>>> import numpy as np
>>> import numpy.linalg as la
>>> np.set_printoptions(precision=3, suppress=True, linewidth=140, legacy="1.25")
>>> rd = lambda a: np.round(a, 3) + 0
>>> data = np.loadtxt("block0.csv", delimiter=",")
>>> data
array([[ 9., -9.,  8.,  4.,  7., -8.,  2.,  0.,  0.,  0.],
       [ 5.,  2., -4.,  9.,  7.,  2.,  5.,  0.,  0.,  0.],
       [ 7.,  6.,  8.,  0.,  2.,  1., -3.,  0.,  0.,  0.],
       [ 3.,  7., -1.,  5., -2., -7.,  5.,  0.,  0.,  0.],
       [-9.,  6.,  4.,  1.,  1.,  7.,  5.,  0.,  0.,  0.],
       [-6., -9.,  6., -3.,  7., -2.,  6.,  0.,  0.,  0.],
       [ 8.,  7.,  5., -1.,  2.,  4.,  8.,  0.,  0.,  0.],
       [ 0.,  0.,  0.,  0.,  0.,  0.,  0.,  5.,  9.,  5.],
       [ 0.,  0.,  0.,  0.,  0.,  0.,  0., -9.,  9., -9.],
       [ 0.,  0.,  0.,  0.,  0.,  0.,  0., -8.,  0., -9.]])
>>> rng = np.random.default_rng(77006)
>>> z = rng.permutation(10)
>>> z
array([2, 8, 4, 9, 3, 6, 0, 1, 7, 5])
>>> M2 = data[z][:, z]
>>> np.diag(M2)
array([ 8.,  9.,  1., -9.,  5.,  8.,  9.,  2.,  5., -2.])
>>> np.allclose(M2, data)
False
>>> rd(np.sort(np.abs(la.eigvals(M2))))
array([ 2.241,  3.934,  7.498,  7.498,  9.966,  9.966, 12.448, 12.448, 14.041, 19.894])
>>> z = rng.permutation(10)
>>> M2 = data[:, z] * rng.choice([-1, 1], 10)
>>> M2
array([[-2.,  7.,  8.,  0.,  9.,  0., -8., -9.,  0.,  4.],
       [-5.,  7., -4.,  0., -2.,  0.,  2., -5.,  0.,  9.],
       [ 3.,  2.,  8.,  0., -6.,  0.,  1., -7.,  0.,  0.],
       [-5., -2., -1.,  0., -7.,  0., -7., -3.,  0.,  5.],
       [-5.,  1.,  4.,  0., -6.,  0.,  7.,  9.,  0.,  1.],
       [-6.,  7.,  6.,  0.,  9.,  0., -2.,  6.,  0., -3.],
       [-8.,  2.,  5.,  0., -7.,  0.,  4., -8.,  0., -1.],
       [-0.,  0.,  0.,  5., -0.,  9.,  0., -0.,  5.,  0.],
       [-0.,  0.,  0., -9., -0.,  9.,  0., -0., -9.,  0.],
       [-0.,  0.,  0., -8., -0.,  0.,  0., -0., -9.,  0.]])
>>> Uu, _, VT = la.svd(data.T @ M2)
>>> rd(la.lstsq(data, M2)[0])
array([[ 0.,  0.,  0.,  0.,  0.,  0.,  0., -1.,  0.,  0.],
       [ 0.,  0.,  0.,  0., -1.,  0.,  0.,  0.,  0.,  0.],
       [ 0.,  0.,  1.,  0.,  0.,  0.,  0.,  0.,  0.,  0.],
       [ 0.,  0.,  0.,  0.,  0.,  0.,  0.,  0.,  0.,  1.],
       [ 0.,  1.,  0.,  0.,  0.,  0.,  0.,  0.,  0.,  0.],
       [ 0.,  0.,  0.,  0.,  0.,  0.,  1.,  0.,  0.,  0.],
       [-1.,  0.,  0.,  0.,  0.,  0.,  0.,  0.,  0.,  0.],
       [ 0.,  0.,  0.,  1.,  0.,  0.,  0.,  0.,  0.,  0.],
       [ 0.,  0.,  0.,  0.,  0.,  1.,  0.,  0.,  0.,  0.],
       [ 0.,  0.,  0.,  0.,  0.,  0.,  0.,  0.,  1.,  0.]])
>>> rd(Uu @ VT)
array([[ 0.,  0.,  0.,  0.,  0.,  0.,  0., -1.,  0.,  0.],
       [ 0.,  0.,  0.,  0., -1.,  0.,  0.,  0.,  0.,  0.],
       [ 0.,  0.,  1.,  0.,  0.,  0.,  0.,  0.,  0.,  0.],
       [ 0.,  0.,  0.,  0.,  0.,  0.,  0.,  0.,  0.,  1.],
       [ 0.,  1.,  0.,  0.,  0.,  0.,  0.,  0.,  0.,  0.],
       [ 0.,  0.,  0.,  0.,  0.,  0.,  1.,  0.,  0.,  0.],
       [-1.,  0.,  0.,  0.,  0.,  0.,  0.,  0.,  0.,  0.],
       [ 0.,  0.,  0.,  1.,  0.,  0.,  0.,  0.,  0.,  0.],
       [ 0.,  0.,  0.,  0.,  0.,  1.,  0.,  0.,  0.,  0.],
       [ 0.,  0.,  0.,  0.,  0.,  0.,  0.,  0.,  1.,  0.]])
>>> z
array([6, 4, 2, 7, 1, 8, 5, 0, 9, 3])
>>> M2 = data / la.norm(data, axis=1, keepdims=True)
>>> cov = M2 @ M2.T
>>> (np.abs(cov) > 0.9).astype(int)
array([[1, 0, 0, 0, 0, 0, 0, 0, 0, 0],
       [0, 1, 0, 0, 0, 0, 0, 0, 0, 0],
       [0, 0, 1, 0, 0, 0, 0, 0, 0, 0],
       [0, 0, 0, 1, 0, 0, 0, 0, 0, 0],
       [0, 0, 0, 0, 1, 0, 0, 0, 0, 0],
       [0, 0, 0, 0, 0, 1, 0, 0, 0, 0],
       [0, 0, 0, 0, 0, 0, 1, 0, 0, 0],
       [0, 0, 0, 0, 0, 0, 0, 1, 0, 0],
       [0, 0, 0, 0, 0, 0, 0, 0, 1, 0],
       [0, 0, 0, 0, 0, 0, 0, 0, 0, 1]])
>>> (cov - 2 * np.eye(10)).round(6).argmax(axis=1)
array([5, 3, 6, 1, 6, 0, 2, 0, 9, 8])
>>> np.argwhere(np.triu(np.abs(cov) > 0.95, 1))
array([], shape=(0, 2), dtype=int64)
>>> rd(cov[4])
array([-0.504,  0.029, -0.005, -0.054,  1.   ,  0.192,  0.273,  0.   ,  0.   ,  0.   ])
>>> A = np.diag(10 * np.array([1, 7, -3, -1, 5, -9, -6, -6, -9, -2, 3, 5])) + np.array([[0, 5, 4, -4, 4, 3, 3, -3, 2, 3, 4, -1],
...     [0, 5, 4, 2, 4, 5, 1, -4, 1, 0, 1, -3],
...     [4, -4, -2, 5, -1, -4, 0, 2, 1, -1, -2, -4],
...     [-1, 2, -1, 1, 3, 5, 3, -1, 4, -5, -1, 5],
...     [-5, -5, -4, 3, -5, -1, -2, 3, -3, -5, -5, 3],
...     [-5, -1, 2, -4, 2, 1, -4, 3, 0, -2, 1, -2],
...     [-4, -3, -2, 1, 1, 3, 0, 4, -4, 3, 4, 0],
...     [4, 5, 0, -5, 2, 0, 3, 3, -2, 0, 5, -3],
...     [0, 3, -5, 4, 5, 0, 1, -5, -2, -1, -1, -4],
...     [2, 3, 1, 3, -5, -3, 1, 3, -4, -1, -1, 5],
...     [-4, -1, 3, 1, -3, -2, 1, 5, -4, 4, -1, 0],
...     [1, 2, 3, 4, -2, -5, -3, 4, 3, 3, -1, 5]])
>>> A
array([[ 10,   5,   4,  -4,   4,   3,   3,  -3,   2,   3,   4,  -1],
       [  0,  75,   4,   2,   4,   5,   1,  -4,   1,   0,   1,  -3],
       [  4,  -4, -32,   5,  -1,  -4,   0,   2,   1,  -1,  -2,  -4],
       [ -1,   2,  -1,  -9,   3,   5,   3,  -1,   4,  -5,  -1,   5],
       [ -5,  -5,  -4,   3,  45,  -1,  -2,   3,  -3,  -5,  -5,   3],
       [ -5,  -1,   2,  -4,   2, -89,  -4,   3,   0,  -2,   1,  -2],
       [ -4,  -3,  -2,   1,   1,   3, -60,   4,  -4,   3,   4,   0],
       [  4,   5,   0,  -5,   2,   0,   3, -57,  -2,   0,   5,  -3],
       [  0,   3,  -5,   4,   5,   0,   1,  -5, -92,  -1,  -1,  -4],
       [  2,   3,   1,   3,  -5,  -3,   1,   3,  -4, -21,  -1,   5],
       [ -4,  -1,   3,   1,  -3,  -2,   1,   5,  -4,   4,  29,   0],
       [  1,   2,   3,   4,  -2,  -5,  -3,   4,   3,   3,  -1,  55]])
>>> z = rng.permutation(12)
>>> M2 = A[:, z] * rng.choice([-1, 1], 12)
>>> M2
array([[ -4,   3,  -4,  -1,  -5,  10,   3,  -3,  -3,   4,   2,   4],
       [  2,   1,  -4,  -3, -75,   0,   4,  -5,   0,   4,   1,   1],
       [  5,   0,   1,  -4,   4,   4,  -2,   4,   1, -32,   1,  -2],
       [ -9,   3,  -3,   5,  -2,  -1,   1,  -5,   5,  -1,   4,  -1],
       [  3,  -2, -45,   3,   5,  -5,  -3,   1,   5,  -4,  -3,  -5],
       [ -4,  -4,  -2,  -2,   1,  -5,  -3,  89,   2,   2,   0,   1],
       [  1, -60,  -1,   0,   3,  -4,  -4,  -3,  -3,  -2,  -4,   4],
       [ -5,   3,  -2,  -3,  -5,   4,  57,   0,   0,   0,  -2,   5],
       [  4,   1,  -5,  -4,  -3,   0,   5,   0,   1,  -5, -92,  -1],
       [  3,   1,   5,   5,  -3,   2,  -3,   3,  21,   1,  -4,  -1],
       [  1,   1,   3,   0,   1,  -4,  -5,   2,  -4,   3,  -4,  29],
       [  4,  -3,   2,  55,  -2,   1,  -4,   5,  -3,   3,   3,  -1]])
>>> Uu, _, VT = la.svd(A.T @ M2)
>>> rd(la.lstsq(A, M2)[0])
array([[ 0.,  0.,  0.,  0.,  0.,  1.,  0.,  0.,  0.,  0.,  0.,  0.],
       [ 0.,  0.,  0.,  0., -1.,  0.,  0.,  0.,  0.,  0.,  0.,  0.],
       [ 0.,  0.,  0.,  0.,  0.,  0.,  0.,  0.,  0.,  1.,  0.,  0.],
       [ 1.,  0.,  0.,  0.,  0.,  0.,  0.,  0.,  0.,  0.,  0.,  0.],
       [ 0.,  0., -1.,  0.,  0.,  0.,  0.,  0.,  0.,  0.,  0.,  0.],
       [ 0.,  0.,  0.,  0.,  0.,  0.,  0., -1.,  0.,  0.,  0.,  0.],
       [ 0.,  1.,  0.,  0.,  0.,  0.,  0.,  0.,  0.,  0.,  0.,  0.],
       [ 0.,  0.,  0.,  0.,  0.,  0., -1.,  0.,  0.,  0.,  0.,  0.],
       [ 0.,  0.,  0.,  0.,  0.,  0.,  0.,  0.,  0.,  0.,  1.,  0.],
       [ 0.,  0.,  0.,  0.,  0.,  0.,  0.,  0., -1.,  0.,  0.,  0.],
       [ 0.,  0.,  0.,  0.,  0.,  0.,  0.,  0.,  0.,  0.,  0.,  1.],
       [ 0.,  0.,  0.,  1.,  0.,  0.,  0.,  0.,  0.,  0.,  0.,  0.]])
>>> z
array([ 3,  6,  4, 11,  1,  0,  7,  5,  9,  2,  8, 10])
>>> r0 = np.array([1, -2, -8])
>>> np.cross(M2[8, :3], M2[9, :3])
array([ 10, -35,   1])
>>> np.convolve(M2[8], r0)
array([  4,  -7, -39,  -2,  45,  38,  29, -10, -39,  -7, -90, 223, 738,   8])
>>> M2 = A / la.norm(A, axis=1, keepdims=True)
>>> cov = M2 @ M2.T
>>> (np.abs(cov) > 0.9).astype(int)
array([[1, 0, 0, 0, 0, 0, 0, 0, 0, 0, 0, 0],
       [0, 1, 0, 0, 0, 0, 0, 0, 0, 0, 0, 0],
       [0, 0, 1, 0, 0, 0, 0, 0, 0, 0, 0, 0],
       [0, 0, 0, 1, 0, 0, 0, 0, 0, 0, 0, 0],
       [0, 0, 0, 0, 1, 0, 0, 0, 0, 0, 0, 0],
       [0, 0, 0, 0, 0, 1, 0, 0, 0, 0, 0, 0],
       [0, 0, 0, 0, 0, 0, 1, 0, 0, 0, 0, 0],
       [0, 0, 0, 0, 0, 0, 0, 1, 0, 0, 0, 0],
       [0, 0, 0, 0, 0, 0, 0, 0, 1, 0, 0, 0],
       [0, 0, 0, 0, 0, 0, 0, 0, 0, 1, 0, 0],
       [0, 0, 0, 0, 0, 0, 0, 0, 0, 0, 1, 0],
       [0, 0, 0, 0, 0, 0, 0, 0, 0, 0, 0, 1]])
>>> np.argwhere(np.triu(np.abs(cov) > 0.95, 1))
array([], shape=(0, 2), dtype=int64)
>>> x0 = np.array([0, 2, 4, 4, 4, 9, 8, 8, 3, 6, 3, 2])
>>> h = np.maximum(A @ x0, 0)
>>> A.T @ h
array([ -144, 15838,  1454,   806,  5900,   462,    84,   359,   -23,   433,  3626,  6416])
>>> A * (h > 1e-9)[:, None]
array([[10,  5,  4, -4,  4,  3,  3, -3,  2,  3,  4, -1],
       [ 0, 75,  4,  2,  4,  5,  1, -4,  1,  0,  1, -3],
       [ 0,  0,  0,  0,  0,  0,  0,  0,  0,  0,  0,  0],
       [-1,  2, -1, -9,  3,  5,  3, -1,  4, -5, -1,  5],
       [-5, -5, -4,  3, 45, -1, -2,  3, -3, -5, -5,  3],
       [ 0,  0,  0,  0,  0,  0,  0,  0,  0,  0,  0,  0],
       [ 0,  0,  0,  0,  0,  0,  0,  0,  0,  0,  0,  0],
       [ 0,  0,  0,  0,  0,  0,  0,  0,  0,  0,  0,  0],
       [ 0,  0,  0,  0,  0,  0,  0,  0,  0,  0,  0,  0],
       [ 0,  0,  0,  0,  0,  0,  0,  0,  0,  0,  0,  0],
       [-4, -1,  3,  1, -3, -2,  1,  5, -4,  4, 29,  0],
       [ 1,  2,  3,  4, -2, -5, -3,  4,  3,  3, -1, 55]])
>>> np.tanh(A @ x0)
array([ 1.,  1., -1.,  1.,  1., -1., -1., -1., -1., -1.,  1.,  1.])
>>> np.maximum(A @ (3 * x0), 0)
array([261, 633,   0,  78, 351,   0,   0,   0,   0,   0, 393, 363])
>>> W0 = np.load("arr.npy")
>>> W0
array([[ 6.,  6.,  2.,  0.,  2.],
       [ 6., 11.,  3.,  0.,  3.],
       [ 2.,  3.,  3.,  0.,  1.],
       [ 0.,  0.,  0.,  2.,  0.],
       [ 2.,  3.,  1.,  0.,  3.]])
>>> th = np.radians(120)
>>> R = np.eye(5)
>>> R[3, 3] = R[2, 2] = np.cos(th)
>>> R[3, 2], R[2, 3] = -np.sin(th), np.sin(th)
>>> rd(R)
array([[ 1.   ,  0.   ,  0.   ,  0.   ,  0.   ],
       [ 0.   ,  1.   ,  0.   ,  0.   ,  0.   ],
       [ 0.   ,  0.   , -0.5  ,  0.866,  0.   ],
       [ 0.   ,  0.   , -0.866, -0.5  ,  0.   ],
       [ 0.   ,  0.   ,  0.   ,  0.   ,  1.   ]])
>>> M2 = W0 @ R.T
>>> np.allclose(W0 @ W0.T, M2 @ M2.T)
True
>>> rd(la.det(R)), rd(np.trace(R))
(1.0, 2.0)
>>> rd(M2)
array([[ 6.   ,  6.   , -1.   , -1.732,  2.   ],
       [ 6.   , 11.   , -1.5  , -2.598,  3.   ],
       [ 2.   ,  3.   , -1.5  , -2.598,  1.   ],
       [ 0.   ,  0.   ,  1.732, -1.   ,  0.   ],
       [ 2.   ,  3.   , -0.5  , -0.866,  3.   ]])
>>> rd(la.svd(W0, compute_uv=False)), rd(la.svd(M2, compute_uv=False))
(array([17.,  2.,  2.,  2.,  2.]), array([17.,  2.,  2.,  2.,  2.]))
